% python3 -q
>>> import numpy as np
>>> np.set_printoptions(suppress=True, linewidth=100)
>>> rnd = lambda a: np.round(a, 3) + 0
>>> F = np.load("case7.npy")
>>> F
array([[ -4.,  -3.,   2.,   1.],
       [  1.,   1.,  -1.,   0.],
       [-10.,  -7.,   4.,   3.],
       [  3.,   2.,  -1.,  -1.]])
>>> out = np.array([[0, -1], [-1, -3]])
>>> basis = np.kron(out, F)
>>> basis.shape
(8, 8)
>>> basis
array([[ -0.,  -0.,   0.,   0.,   4.,   3.,  -2.,  -1.],
       [  0.,   0.,  -0.,   0.,  -1.,  -1.,   1.,  -0.],
       [ -0.,  -0.,   0.,   0.,  10.,   7.,  -4.,  -3.],
       [  0.,   0.,  -0.,  -0.,  -3.,  -2.,   1.,   1.],
       [  4.,   3.,  -2.,  -1.,  12.,   9.,  -6.,  -3.],
       [ -1.,  -1.,   1.,  -0.,  -3.,  -3.,   3.,  -0.],
       [ 10.,   7.,  -4.,  -3.,  30.,  21., -12.,  -9.],
       [ -3.,  -2.,   1.,   1.,  -9.,  -6.,   3.,   3.]])
>>> r = np.linalg.matrix_rank(basis)
>>> r
np.int64(4)
>>> N = np.linalg.svd(basis)[2][r:].T
>>> [int(np.linalg.matrix_rank(basis[:i])) for i in range(1, len(basis) + 1)]
[1, 2, 2, 2, 3, 4, 4, 4]
>>> np.linalg.matrix_rank(basis.T @ basis), np.linalg.matrix_rank(basis @ basis.T)
(np.int64(4), np.int64(4))
>>> left, sv, Vh = np.linalg.svd(F)
>>> print(rnd(sv))
[14.876  0.831  0.     0.   ]
>>> print(np.argmax(sv[:-1] / (sv[1:] + 1e-6)) + 1)
2
>>> out = left[:, :2] @ np.diag(sv[:2]) @ Vh[:2]
>>> np.linalg.matrix_rank(out)
np.int64(2)
>>> np.linalg.matrix_rank(F, rtol=0.05)
np.int64(2)
>>> rnd(np.linalg.norm(F - out) / np.linalg.norm(F))
np.float64(0.0)
>>> rnd(np.abs(F - out).max())
np.float64(0.0)
>>> X = np.array([[3, 1, 3], [1, 1, 0], [0, 0, 3]])
>>> print(X)
[[3 1 3]
 [1 1 0]
 [0 0 3]]
>>> u, r1 = X[1], X[2]
>>> print(u @ u)
2
>>> u @ r1
np.int64(0)
>>> pr = (u @ r1) / (u @ u) * u
>>> print((r1 - pr) @ u)
0.0
>>> rnd(np.linalg.norm(u + r1) ** 2 + np.linalg.norm(u - r1) ** 2)
np.float64(22.0)
>>> out = np.array([[9, 9], [9, 9], [0, 2]])
>>> np.linalg.matrix_rank(np.vstack([X, out.T]))
np.int64(3)
>>> np.vstack([X, out.T]).shape
(5, 3)
>>> np.linalg.matrix_rank(X @ out)
np.int64(2)
>>> out.T @ X.T
array([[36, 18,  0],
       [42, 18,  6]])
>>> np.einsum("ij->j", X)
array([4, 2, 6])
>>> out @ X
Traceback (most recent call last):
  File "<python-input-36>", line 1, in <module>
    out @ X
    ~~~~^~~
ValueError: matmul: Input operand 1 has a mismatch in its core dimension 0, with gufunc signature (n?,k),(k,m?)->(n?,m?) (size 3 is different from 2)
>>> np.einsum("ij,ij->i", X, X)
array([19,  2,  9])
>>> out = np.linalg.inv(X)
>>> rnd(np.linalg.cond(X))
np.float64(9.14)
>>> print(rnd(np.linalg.inv(out)))
[[3. 1. 3.]
 [1. 1. 0.]
 [0. 0. 3.]]
>>> vec = np.array([-2, 2, 2])
>>> y = X @ vec
>>> y
array([2, 0, 6])
>>> rnd(np.linalg.solve(X, y + X[:, 0]))
array([-1.,  2.,  2.])
>>> rnd(np.linalg.solve(X, y))
array([-2.,  2.,  2.])
>>> G = X.T @ X
>>> np.linalg.matrix_rank(G)
np.int64(3)
>>> print(G)
[[10  4  9]
 [ 4  2  3]
 [ 9  3 18]]
>>> np.allclose(G, G.T)
True
>>> print(np.trace(G), (X ** 2).sum())
30 30
>>> print(np.diag(G))
[10  2 18]
>>> m1 = np.load("run9.npy")
>>> rnd(m1)
array([[ 1.   ,  0.003,  0.004,  0.001],
       [ 0.003,  0.716, -0.419, -0.167],
       [ 0.004, -0.419,  0.382, -0.246],
       [ 0.001, -0.167, -0.246,  0.902]])
>>> vec = np.array([-3, 0, 3, -2])
>>> print(rnd(np.linalg.eigvalsh(2 * m1 - np.eye(4))))
[-1.  1.  1.  1.]
>>> rnd(m1 @ vec)
array([-2.992, -0.931,  1.628, -2.546])
>>> rnd((vec - m1 @ vec) @ (m1 @ vec))
np.float64(0.0)
>>> np.allclose(m1 @ m1.T, m1.T @ m1)
True
>>> rnd(np.linalg.matrix_power(m1, 3))
array([[ 1.   ,  0.003,  0.004,  0.001],
       [ 0.003,  0.716, -0.419, -0.167],
       [ 0.004, -0.419,  0.382, -0.246],
       [ 0.001, -0.167, -0.246,  0.902]])
>>> print(rnd(m1 @ m1))
[[ 1.     0.003  0.004  0.001]
 [ 0.003  0.716 -0.419 -0.167]
 [ 0.004 -0.419  0.382 -0.246]
 [ 0.001 -0.167 -0.246  0.902]]
>>> np.trace(m1)
np.float64(3.0)
>>> rnd((m1 + m1.T) / 2)
array([[ 1.   ,  0.003,  0.004,  0.001],
       [ 0.003,  0.716, -0.419, -0.167],
       [ 0.004, -0.419,  0.382, -0.246],
       [ 0.001, -0.167, -0.246,  0.902]])
>>> rnd(np.sort(np.abs(np.linalg.eigvals(m1))))
array([0., 1., 1., 1.])
>>> evals, vecs = np.linalg.eigh(m1)
>>> vec = np.array([-2, 2, -2, -1])
>>> rnd(vec @ m1 @ vec)
np.float64(12.346)
>>> rnd(np.abs(m1).sum(axis=1).max()), rnd(np.abs(evals).max())
(np.float64(1.316), np.float64(1.0))
>>> print(rnd(np.linalg.eigvalsh(m1[1:, 1:])))
[0. 1. 1.]
>>> rnd(vecs * np.abs(evals) @ vecs.T)
array([[ 1.   ,  0.003,  0.004,  0.001],
       [ 0.003,  0.716, -0.419, -0.167],
       [ 0.004, -0.419,  0.382, -0.246],
       [ 0.001, -0.167, -0.246,  0.902]])
>>> rnd(vec @ m1 @ vec / (vec @ vec)), rnd(evals[0]), rnd(evals[-1])
(np.float64(0.95), np.float64(0.0), np.float64(1.0))
>>> print(rnd(vecs * np.maximum(evals, 0) @ vecs.T))
[[ 1.     0.003  0.004  0.001]
 [ 0.003  0.716 -0.419 -0.167]
 [ 0.004 -0.419  0.382 -0.246]
 [ 0.001 -0.167 -0.246  0.902]]
>>> ang = np.radians(120)
>>> R = np.eye(4)
>>> R[3, 3] = R[1, 1] = np.cos(ang)
>>> R[3, 1], R[1, 3] = -np.sin(ang), np.sin(ang)
>>> rnd(R)
array([[ 1.   ,  0.   ,  0.   ,  0.   ],
       [ 0.   , -0.5  ,  0.   ,  0.866],
       [ 0.   ,  0.   ,  1.   ,  0.   ],
       [ 0.   , -0.866,  0.   , -0.5  ]])
>>> out = m1 @ R.T
>>> np.allclose(m1 @ m1.T, out @ out.T)
True
>>> rnd(np.abs(out - m1).max(axis=0))
array([0.   , 1.218, 0.   , 1.209])
>>> rnd(np.linalg.svd(m1, compute_uv=False)), rnd(np.linalg.svd(out, compute_uv=False))
(array([1., 1., 1., 0.]), array([1., 1., 1., 0.]))
>>> print(rnd(out))
[[ 1.     0.     0.004 -0.003]
 [ 0.003 -0.502 -0.419 -0.536]
 [ 0.004 -0.003  0.382  0.486]
 [ 0.001  0.865 -0.246 -0.307]]
>>> rnd(np.linalg.det(R)), rnd(np.trace(R))
(np.float64(1.0), np.float64(1.0))
>>> left, sv, Vh = np.linalg.svd(m1)
>>> rnd(sv)
array([1., 1., 1., 0.])
>>> np.argmax(sv[:-1] / (sv[1:] + 1e-6)) + 1
np.int64(3)
>>> out = left[:, :3] @ np.diag(sv[:3]) @ Vh[:3]
>>> rnd(np.linalg.norm(m1 - out) / np.linalg.norm(m1))
np.float64(0.0)
>>> print(rnd(np.abs(m1 - out).max()))
0.0
>>> out = np.array([[1, -7], [2, 5]])
>>> basis = np.array([[-9, -3], [5, 3]])
>>> J = np.block([[out, np.array([[-1, -4], [4, -7]])], [np.zeros((2, 2)), basis]])
>>> J
array([[ 1., -7., -1., -4.],
       [ 2.,  5.,  4., -7.],
       [ 0.,  0., -9., -3.],
       [ 0.,  0.,  5.,  3.]])
>>> left, sv, Vh = np.linalg.svd(J)
>>> np.argmax(sv[:-1] / (sv[1:] + 1e-6)) + 1
np.int64(3)
>>> rnd(sv)
array([11.77 ,  9.5  ,  7.494,  0.272])
>>> out = left[:, :3] @ np.diag(sv[:3]) @ Vh[:3]
>>> print(np.linalg.matrix_rank(J, rtol=0.05))
3
>>> rnd(np.abs(J - out).max())
np.float64(0.224)
>>> rnd(np.linalg.norm(J - out, 2)), rnd(sv[3])
(np.float64(0.272), np.float64(0.272))
>>> rnd(np.linalg.norm(J - out) / np.linalg.norm(J))
np.float64(0.016)
>>> rnd(out)
array([[ 0.982, -7.   , -0.998, -4.004],
       [ 1.974,  5.   ,  4.002, -7.006],
       [-0.135, -0.002, -8.987, -3.032],
       [-0.224, -0.004,  5.021,  2.946]])
>>> print(np.linalg.matrix_rank(out))
3
>>> left, sv, Vh = np.linalg.svd(J, full_matrices=False)
>>> np.abs(left[:, 0]).round(6).argmax()
np.int64(2)
>>> np.allclose(left * sv @ Vh, J)
True
>>> (sv > 1e-8).sum()
np.int64(4)
>>> print(left.shape, sv.shape, Vh.shape)
(4, 4) (4,) (4, 4)
>>> rng = np.random.default_rng(90820)
>>> labels = rng.permutation(4)
>>> labels
array([1, 2, 3, 0])
>>> out = J[labels][:, labels]
>>> rnd(np.sort(np.abs(np.linalg.eigvals(out))))
array([1.583, 4.359, 4.359, 7.583])
>>> np.diag(out)
array([ 5., -9.,  3.,  1.])
>>> out
array([[ 5.,  4., -7.,  2.],
       [ 0., -9., -3.,  0.],
       [ 0.,  5.,  3.,  0.],
       [-7., -1., -4.,  1.]])
>>> out = J[0, 0] * J[1:] - np.outer(J[1:, 0], J[0])
>>> out
array([[ 0., 19.,  6.,  1.],
       [ 0.,  0., -9., -3.],
       [ 0.,  0.,  5.,  3.]])
>>> np.linalg.matrix_rank(out), np.linalg.matrix_rank(J)
(np.int64(3), np.int64(4))
>>> np.flatnonzero(~out.round(6).any(axis=1))
array([], dtype=int64)
>>> J[:, 0] / J[0, 0]
array([1., 2., 0., 0.])
>>> u, r1 = out[2], out[1]
>>> u @ u
np.float64(34.0)
>>> pr = (u @ r1) / (u @ u) * u
>>> np.outer(u, r1)
array([[  0.,   0.,  -0.,  -0.],
       [  0.,   0.,  -0.,  -0.],
       [  0.,   0., -45., -15.],
       [  0.,   0., -27.,  -9.]])
>>> np.linalg.matrix_rank(np.outer(u, r1))
np.int64(1)
>>> M = np.load("a.npy")
>>> M
array([[1, 0, 0, 0],
       [0, 3, 7, 7],
       [0, 7, 9, 3],
       [0, 3, 7, 4]])
>>> vec = np.array([4, 0, 4, -5])
>>> y = M @ vec
>>> beta, lr = np.zeros(4), 1 / np.linalg.norm(M, 2) ** 2
>>> for i in range(60):
...     beta -= lr * M.T @ (M @ beta - y)
...     if i % 10 == 0: print(i, round(np.linalg.norm(M @ beta - y), 3))
... 
0 18.508
10 11.278
20 7.678
30 6.047
40 5.341
50 5.001
>>> rnd(beta)
array([ 0.722,  2.466,  1.611, -3.4  ])
>>> labels = rng.permutation(4)
>>> labels
array([1, 0, 3, 2])
>>> out = M[labels][:, labels]
>>> np.trace(out)
np.int64(17)
>>> np.allclose(out, M)
False
>>> M.reshape(2, -1)
array([[1, 0, 0, 0, 0, 3, 7, 7],
       [0, 7, 9, 3, 0, 3, 7, 4]])
>>> blk = M.reshape(4, 2, -1)
>>> blk.shape
(4, 2, 2)
>>> print(blk[:, 0])
[[1 0]
 [0 3]
 [0 7]
 [0 3]]
>>> np.einsum("ihd,jhd->hij", blk, blk).shape
(2, 4, 4)
>>> (np.linalg.matrix_power((M != 0) + (M.T != 0) + np.eye(4), 4) > 0).astype(int)
array([[1, 0, 0, 0],
       [0, 1, 1, 1],
       [0, 1, 1, 1],
       [0, 1, 1, 1]])
>>> print(np.flatnonzero(np.linalg.matrix_power((M != 0) + (M.T != 0) + np.eye(4), 4)[0]))
[0]
>>> K = np.load("test19.npy")
>>> K
array([[ 0.614,  2.74 ,  0.583],
       [ 0.532,  2.747,  0.668],
       [-0.228, -0.854, -0.208],
       [-0.632, -2.649, -0.628],
       [ 0.234,  0.968,  0.117],
       [ 0.615,  2.645,  0.588],
       [-0.362, -1.776, -0.526],
       [-0.358, -1.836, -0.37 ],
       [ 0.366,  1.771,  0.395],
       [-0.605, -2.71 , -0.468],
       [ 0.286,  0.882,  0.141],
       [ 0.024,  0.05 , -0.001],
       [-0.263, -0.855, -0.224],
       [ 0.13 ,  0.86 ,  0.179],
       [ 0.149,  0.911,  0.242],
       [-0.102,  0.019, -0.033]])
>>> rnd(np.linalg.norm(K, 2) / np.linalg.norm(K))
np.float64(0.999)
>>> print([round(float(x), 3) for x in np.linalg.svd(K, compute_uv=False)[:3]])
[7.467, 0.249, 0.199]
>>> rnd(np.abs(np.linalg.svd(K)[2][-1]))
array([0.856, 0.284, 0.433])
>>> E = np.load("m.npy")
>>> E
array([[  2.664,  -5.584,   2.058],
       [ -1.165,   2.358,  -1.054],
       [ -0.868,   1.817,  -0.762],
       [  6.903, -13.647,   5.237],
       [  5.155, -10.088,   3.847],
       [  3.176,  -6.361,   2.456],
       [ -6.832,  13.675,  -5.098],
       [ -1.648,   3.55 ,  -1.342],
       [  3.654,  -7.622,   2.828],
       [ -4.906,   9.748,  -3.64 ],
       [ -1.024,   2.052,  -0.669],
       [  2.451,  -4.781,   1.789],
       [ -4.006,   7.817,  -2.846],
       [  2.964,  -5.83 ,   2.155]])
>>> rnd(np.abs(np.linalg.svd(E)[2][-1]))
array([0.442, 0.502, 0.744])
>>> Xc = E - E.mean(axis=0)
>>> vecs = np.linalg.svd(Xc)[2][:1]
>>> out = Xc - Xc @ vecs.T @ vecs
>>> rnd(np.linalg.norm(out) / np.linalg.norm(Xc))
np.float64(0.011)
>>> rnd(out.std(axis=0))
array([0.067, 0.037, 0.067])
>>> print(rnd((Xc @ vecs.T).std(axis=0)))
[9.096]
>>> rnd(np.cov(Xc @ vecs.T, rowvar=False))
np.float64(89.11)
>>> labels = E[:, 0] > np.median(E[:, 0])
>>> u = E[labels].mean(axis=0) - E[~labels].mean(axis=0)
>>> ((E - E.mean(axis=0)) @ u > 0).astype(int)
array([1, 0, 0, 1, 1, 1, 0, 0, 1, 0, 0, 1, 0, 1])
>>> np.argsort(-np.abs(u).round(6), kind="stable")
array([1, 0, 2])
>>> (((E - E.mean(axis=0)) @ u > 0) == labels).mean()
np.float64(1.0)
>>> labels.astype(int)
array([1, 0, 0, 1, 1, 1, 0, 0, 1, 0, 0, 1, 0, 1])
>>> mat = np.load("arr.npy")
>>> mat
array([[20,  2,  0],
       [ 0,  1,  0],
       [ 2,  0,  2]])
>>> evals, vecs = np.linalg.eig(mat)
>>> rnd(np.sort(np.linalg.eigvals(mat @ mat)))
array([  1.,   4., 400.])
>>> rnd(np.sort(np.linalg.eigvals(np.linalg.inv(mat))))
array([0.05, 0.5 , 1.  ])
>>> rnd(np.sort(np.linalg.eigvals(mat.T)))
array([ 1.,  2., 20.])
>>> mat @ vecs[:, 0] - evals[0] * vecs[:, 0]
array([0., 0., 0.])
>>> P = np.triu(np.array([[0, 2, 2], [2, 1, 1], [0, 2, 3]]), 1) + np.eye(3)
>>> out = P @ mat @ np.linalg.inv(P)
>>> rnd(np.linalg.det(out))
np.float64(40.0)
>>> print(np.trace(out), np.trace(mat))
23.0 23
